% python3 -q
>>> import numpy as np
>>> np.set_printoptions(precision=3, suppress=True, linewidth=200, legacy="1.25")
>>> E = np.load("test2.npy")
>>> E
array([[2., 4., 0.],
       [4., 4., 0.],
       [0., 0., 8.]])
>>> w, vecs = np.linalg.eigh(E)
>>> np.abs(vecs[:, -1])
array([0., 0., 1.])
>>> np.round(vecs.T @ vecs, 3) + 0
array([[1., 0., 0.],
       [0., 1., 0.],
       [0., 0., 1.]])
>>> vecs @ np.diag(w) @ vecs.T
array([[2., 4., 0.],
       [4., 4., 0.],
       [0., 0., 8.]])
>>> np.linalg.eigvalsh(E + 5 * np.eye(3))
array([ 3.877, 12.123, 13.   ])
>>> w, vecs = np.linalg.eig(E)
>>> np.sort(np.linalg.eigvals(E @ E))
array([ 1.261, 50.739, 64.   ])
>>> E @ vecs[:, 0] - w[0] * vecs[:, 0]
array([0., 0., 0.])
>>> np.sort(np.linalg.eigvals(E.T))
array([-1.123,  7.123,  8.   ])
>>> np.sort(np.linalg.eigvals(np.linalg.inv(E)))
array([-0.89 ,  0.125,  0.14 ])
>>> def softmax(z):
...     e = np.exp(z - z.max(axis=-1, keepdims=True))
...     return e / e.sum(axis=-1, keepdims=True)
... 
>>> np.round(softmax(10 * E[2]), 3) + 0
array([0., 0., 1.])
>>> np.round(softmax(E[2]), 3) + 0
array([0.   , 0.   , 0.999])
>>> softmax(E).sum(axis=1)
array([1., 1., 1.])
>>> scores = E @ E.T / np.sqrt(3)
>>> softmax(scores).round(6).argmax(axis=1)
array([1, 1, 2])
>>> np.round(softmax(scores), 3) + 0
array([[0.09, 0.91, 0.  ],
       [0.01, 0.99, 0.  ],
       [0.  , 0.  , 1.  ]])
>>> np.round(softmax(scores + np.triu(np.full(scores.shape, -np.inf), 1)), 3) + 0
array([[1.  , 0.  , 0.  ],
       [0.01, 0.99, 0.  ],
       [0.  , 0.  , 1.  ]])
>>> np.round(softmax(scores)[2] @ E, 3) + 0
array([0., 0., 8.])
>>> arr = np.load("mat.npy")
>>> arr
array([[ -2,   1,  -2],
       [  1,  -2,  -2],
       [  1,  -1, -10]])
>>> P = np.triu(np.array([[0, 3, -3], [3, 1, 3], [-2, 0, -1]]), 1) + np.eye(3)
>>> out = P @ E @ np.linalg.inv(P)
>>> out
array([[ 14., -26.,  96.],
       [  4.,  -8.,  60.],
       [  0.,   0.,   8.]])
>>> P @ E - E @ P
array([[ 12.,   6., -30.],
       [  0., -12.,  24.],
       [  0.,   0.,   0.]])
>>> np.linalg.matrix_rank(out)
3
>>> np.round(np.linalg.det(out), 3)
-64.0
>>> np.trace(out), np.trace(E)
(14.0, 14.0)
>>> q, vecs = np.linalg.qr(arr[:, :2])[0], np.linalg.qr(arr[:, 2:])[0]
>>> sig = np.linalg.svd(q.T @ vecs, compute_uv=False)
>>> (sig > 0.9).sum()
0
>>> np.degrees(np.arccos(sig.clip(0, 1)))
array([60.504])
>>> np.round(np.linalg.norm(q @ q.T - vecs @ vecs.T, 2), 3)
1.0
>>> w, vecs = np.linalg.eig(arr)
>>> np.round(arr @ vecs[:, 0] - w[0] * vecs[:, 0], 3) + 0
array([0., 0., 0.])
>>> np.sort(np.linalg.eigvals(np.linalg.inv(arr)))
array([-1.   , -0.333, -0.1  ])
>>> np.round(np.prod(w), 3)
-30.0
>>> np.sort(np.linalg.eigvals(arr.T))
array([-10.,  -3.,  -1.])
>>> np.sort(np.linalg.eigvals(arr @ arr))
array([  1.,   9., 100.])
>>> w
array([-10.,  -3.,  -1.])
>>> P = np.triu(np.array([[5, 5, 4], [2, 4, 3], [2, 0, 1]]), 1) + np.eye(3)
>>> out = P @ arr @ np.linalg.inv(P)
>>> np.poly(out)
array([ 1., 14., 43., 30.])
>>> P @ arr - arr @ P
array([[  9.,  -4., -45.],
       [  3.,  -8., -28.],
       [  0.,  -5.,  -1.]])
>>> np.trace(out), np.trace(arr)
(-14.0, -14)
>>> out
array([[  7., -48.,  64.],
       [  4., -25.,  27.],
       [  1.,  -6.,   4.]])
>>> np.linalg.matrix_rank(out)
3
>>> np.kron(np.eye(2, dtype=int), arr)
array([[ -2,   1,  -2,   0,   0,   0],
       [  1,  -2,  -2,   0,   0,   0],
       [  1,  -1, -10,   0,   0,   0],
       [  0,   0,   0,  -2,   1,  -2],
       [  0,   0,   0,   1,  -2,  -2],
       [  0,   0,   0,   1,  -1, -10]])
>>> round(float(np.linalg.det(2 * arr)), 3), round(float(np.linalg.det(arr)), 3)
(-240.0, -30.0)
>>> mat = np.load("out5.npy")
>>> mat
array([[-2,  1, -2,  1],
       [ 1, -2,  1, -2],
       [-2,  1, -2,  1],
       [ 1, -2,  1, -2]])
>>> left, sig, VT = np.linalg.svd(mat)
>>> vecs = VT[:(sig > 1e-8).sum()]
>>> rng = np.random.default_rng(317519)
>>> x0 = mat[0] + -3 * mat[3] + rng.integers(2) * np.eye(4)[2]
>>> x0
array([-5.,  7., -4.,  7.])
>>> np.round(vecs.T @ vecs, 3) + 0
array([[0.5, 0. , 0.5, 0. ],
       [0. , 0.5, 0. , 0.5],
       [0.5, 0. , 0.5, 0. ],
       [0. , 0.5, 0. , 0.5]])
>>> w, vecs = np.linalg.eigh(mat)
>>> np.round(vecs.T @ mat @ vecs, 3) + 0
array([[-6.,  0.,  0.,  0.],
       [ 0., -2.,  0.,  0.],
       [ 0.,  0.,  0.,  0.],
       [ 0.,  0.,  0.,  0.]])
>>> np.round(vecs.T @ vecs, 3) + 0
array([[1., 0., 0., 0.],
       [0., 1., 0., 0.],
       [0., 0., 1., 0.],
       [0., 0., 0., 1.]])
>>> (w > 1e-8).sum(), (w < -1e-8).sum()
(0, 2)
>>> left, sig, VT = np.linalg.svd(mat)
>>> sig.round(3) + 0
array([6., 2., 0., 0.])
>>> out = left[:, :2] @ np.diag(sig[:2]) @ VT[:2]
>>> out
array([[-2.,  1., -2.,  1.],
       [ 1., -2.,  1., -2.],
       [-2.,  1., -2.,  1.],
       [ 1., -2.,  1., -2.]])
>>> round(np.linalg.norm(mat - out, 2), 3), round(sig[2], 3)
(0.0, 0.0)
>>> np.linalg.matrix_rank(out)
2
>>> left, sig, VT = np.linalg.svd(out)
>>> vecs = VT[:(sig > 1e-8).sum()]
>>> x0 = out[2] + -1 * out[0] + rng.integers(2) * np.eye(4)[2]
>>> x0.round(3) + 0
array([0., 0., 1., 0.])
>>> np.allclose(vecs.T @ vecs @ x0, x0)
False
>>> round(float(np.linalg.norm(x0 - vecs.T @ vecs @ x0)), 3)
0.707
>>> np.diag(vecs.T @ vecs)
array([0.5, 0.5, 0.5, 0.5])
>>> F = np.load("block5.npy")
>>> F
array([[ 1.955,  1.705, -5.877,  1.579],
       [10.681,  9.721, -9.396,  6.23 ],
       [ 0.201,  0.306,  0.653,  0.218],
       [-4.261, -2.996,  1.378, -2.752]])
>>> out = F / np.linalg.norm(F, axis=1, keepdims=True)
>>> cov = out @ out.T
>>> (cov - 2 * np.eye(4)).round(6).argmax(axis=1)
array([1, 0, 1, 2])
>>> np.argwhere(np.triu(np.abs(cov) > 0.95, 1))
array([], shape=(0, 2), dtype=int64)
>>> cov[0]
array([ 1.   ,  0.846, -0.5  , -0.647])
>>> left, sig, VT = np.linalg.svd(F, full_matrices=False)
>>> np.cumsum(sig ** 2) / np.sum(sig ** 2)
array([0.96 , 0.998, 1.   , 1.   ])
>>> np.allclose(left * sig @ VT, F)
True
>>> np.round(left.T @ left, 3) + 0
array([[1., 0., 0., 0.],
       [0., 1., 0., 0.],
       [0., 0., 1., 0.],
       [0., 0., 0., 1.]])
>>> np.round(VT @ VT.T, 3) + 0
array([[1., 0., 0., 0.],
       [0., 1., 0., 0.],
       [0., 0., 1., 0.],
       [0., 0., 0., 1.]])
>>> np.abs(VT[0])
array([0.577, 0.512, 0.533, 0.347])
>>> left.shape, sig.shape, VT.shape
((4, 4), (4,), (4, 4))
>>> u = np.array([1, 0, 3]) + 0.5
>>> data = np.eye(3) - 2 * np.outer(u, u) / (u @ u)
>>> data
array([[ 0.695, -0.102, -0.712],
       [-0.102,  0.966, -0.237],
       [-0.712, -0.237, -0.661]])
>>> left, sig, VT = np.linalg.svd(arr, full_matrices=False)
>>> np.round(VT @ VT.T, 3) + 0
array([[1., 0., 0.],
       [0., 1., 0.],
       [0., 0., 1.]])
>>> np.abs(left[:, 0]).round(6).argmax()
2
>>> np.cumsum(sig ** 2) / np.sum(sig ** 2)
array([0.917, 0.992, 1.   ])
>>> left.shape, sig.shape, VT.shape
((3, 3), (3,), (3, 3))
>>> w, vecs = np.linalg.eigh(data)
>>> np.linalg.eigvalsh(data @ data)
array([1., 1., 1.])
>>> np.linalg.svd(data, compute_uv=False)
array([1., 1., 1.])
>>> np.unique(w.round(6) + 0, return_counts=True)[1]
array([1, 2])
>>> np.round(vecs.T @ data @ vecs, 3) + 0
array([[-1.,  0.,  0.],
       [ 0.,  1.,  0.],
       [ 0.,  0.,  1.]])
>>> q = data.astype(float).copy()
>>> for j in range(3):
...     q[:, j] -= q[:, :j] @ (q[:, :j].T @ q[:, j])
...     q[:, j] /= np.linalg.norm(q[:, j])
... 
>>> np.round(q.T @ q, 3) + 0
array([[1., 0., 0.],
       [0., 1., 0.],
       [0., 0., 1.]])
>>> np.all(np.linalg.eigvalsh(data) > 0)
False
>>> round(float(np.linalg.eigvalsh(data).min()), 3)
-1.0
>>> P = np.triu(np.array([[1, 6, 9], [1, 8, 6], [2, 1, 3]]), 1) + np.eye(3)
>>> out = P @ data @ np.linalg.inv(P)
>>> P @ data - data @ P
array([[ -7.017,  -0.508, -13.017],
       [ -4.271,  -0.814,  -8.847],
       [  0.   ,   4.271,   7.831]])
>>> np.poly(out)
array([ 1., -1., -1.,  1.])
>>> np.linalg.matrix_rank(out)
3
>>> feats = np.loadtxt("run8.csv", delimiter=",")
>>> feats
array([[-0.767,  0.536, -0.353],
       [-0.1  , -0.643, -0.759],
       [-0.634, -0.547,  0.547]])
>>> x0 = np.array([3, 1, 1])
>>> np.linalg.norm(feats @ x0) <= np.linalg.norm(feats, 2) * np.linalg.norm(x0) + 1e-9
True
>>> np.einsum("ij,j->i", feats, x0)
array([-2.119, -1.703, -1.901])
>>> out = np.array([[0, -1], [0, -3]])
>>> basis = np.kron(out, feats)
>>> round(np.linalg.norm(basis, 2), 3), np.round(np.linalg.norm(out, 2) * np.linalg.norm(feats, 2), 3)
(3.162, 3.162)
>>> np.linalg.matrix_rank(basis)
3
>>> basis.shape
(6, 6)
>>> np.linalg.pinv(feats)
array([[-0.767, -0.1  , -0.634],
       [ 0.536, -0.643, -0.547],
       [-0.353, -0.759,  0.547]])
>>> np.linalg.norm(feats, axis=0)
array([1., 1., 1.])
>>> np.round(feats.T @ feats, 3) + 0
array([[1., 0., 0.],
       [0., 1., 0.],
       [0., 0., 1.]])
>>> np.linalg.svd(feats, compute_uv=False)
array([1., 1., 1.])
>>> round(feats[:, 2] @ feats[:, 1], 3)
-0.0
>>> u = np.array([3, 3, 2, 1])
>>> r1 = np.array([1, 9])
>>> M = np.outer(u, r1)
>>> M
array([[ 3, 27],
       [ 3, 27],
       [ 2, 18],
       [ 1,  9]])
>>> M.reshape(2, -1)
array([[ 3, 27,  3, 27],
       [ 2, 18,  1,  9]])
>>> blk = M.reshape(4, 2, -1)
>>> np.einsum("ihd,jhd->hij", blk, blk).shape
(2, 4, 4)
>>> blk.transpose(1, 0, 2)
array([[[ 3],
        [ 3],
        [ 2],
        [ 1]],

       [[27],
        [27],
        [18],
        [ 9]]])
>>> np.einsum("ihd,ihd->ih", blk, blk)
array([[  9, 729],
       [  9, 729],
       [  4, 324],
       [  1,  81]])
>>> blk.sum(axis=1)
array([[30],
       [30],
       [20],
       [10]])
>>> left, sig, VT = np.linalg.svd(M)
>>> np.argmax(sig[:-1] / (sig[1:] + 1e-6)) + 1
1
>>> sig.round(3) + 0
array([43.428,  0.   ])
>>> out = left[:, :1] @ np.diag(sig[:1]) @ VT[:1]
>>> out
array([[ 3., 27.],
       [ 3., 27.],
       [ 2., 18.],
       [ 1.,  9.]])
>>> np.round(np.linalg.norm(M - out, 2), 3), round(sig[1], 3)
(0.0, 0.0)
>>> np.linalg.matrix_rank(out)
1
>>> np.linalg.matrix_rank(M, rtol=0.05)
1
>>> round(float(np.linalg.norm(M - out) / np.linalg.norm(M)), 3)
0.0
>>> np.round(np.abs(M - out).max(), 3)
0.0
>>> x0 = np.array([-3, -1])
>>> a = np.maximum(M @ x0, 0)
>>> np.maximum(M @ (3 * x0), 0)
array([0, 0, 0, 0])
>>> M * (a > 1e-9)[:, None]
array([[0, 0],
       [0, 0],
       [0, 0],
       [0, 0]])
>>> np.flatnonzero(a > 1e-9)
array([], dtype=int64)
>>> M.T @ a
array([0, 0])
>>> np.maximum(M @ x0, 0) - np.maximum(-M @ x0, 0)
array([-36, -36, -24, -12])
>>> np.linalg.cond(M) > 100
True
>>> A = np.loadtxt("dump.csv", delimiter=",")
>>> A
array([[-11.,   1.,   0.,  -1.],
       [  0., -14.,   2.,  -1.],
       [  2.,  -2.,   3.,   1.],
       [  2.,   1.,   0.,   9.]])
>>> w, vecs = np.linalg.eig(A)
>>> np.round(A @ vecs[:, 0] - w[0] * vecs[:, 0], 3) + 0
array([0., 0., 0., 0.])
>>> np.sort(np.linalg.eigvals(A.T))
array([-13.657, -10.967,   2.757,   8.867])
>>> w
array([  8.867,   2.757, -10.967, -13.657])
>>> round(np.prod(w), 3)
3661.0
>>> np.sort(np.linalg.eigvals(np.linalg.inv(A)))
array([-0.091, -0.073,  0.113,  0.363])
>>> np.sort(np.linalg.eigvals(A @ A))
array([  7.6  ,  78.621, 120.274, 186.505])
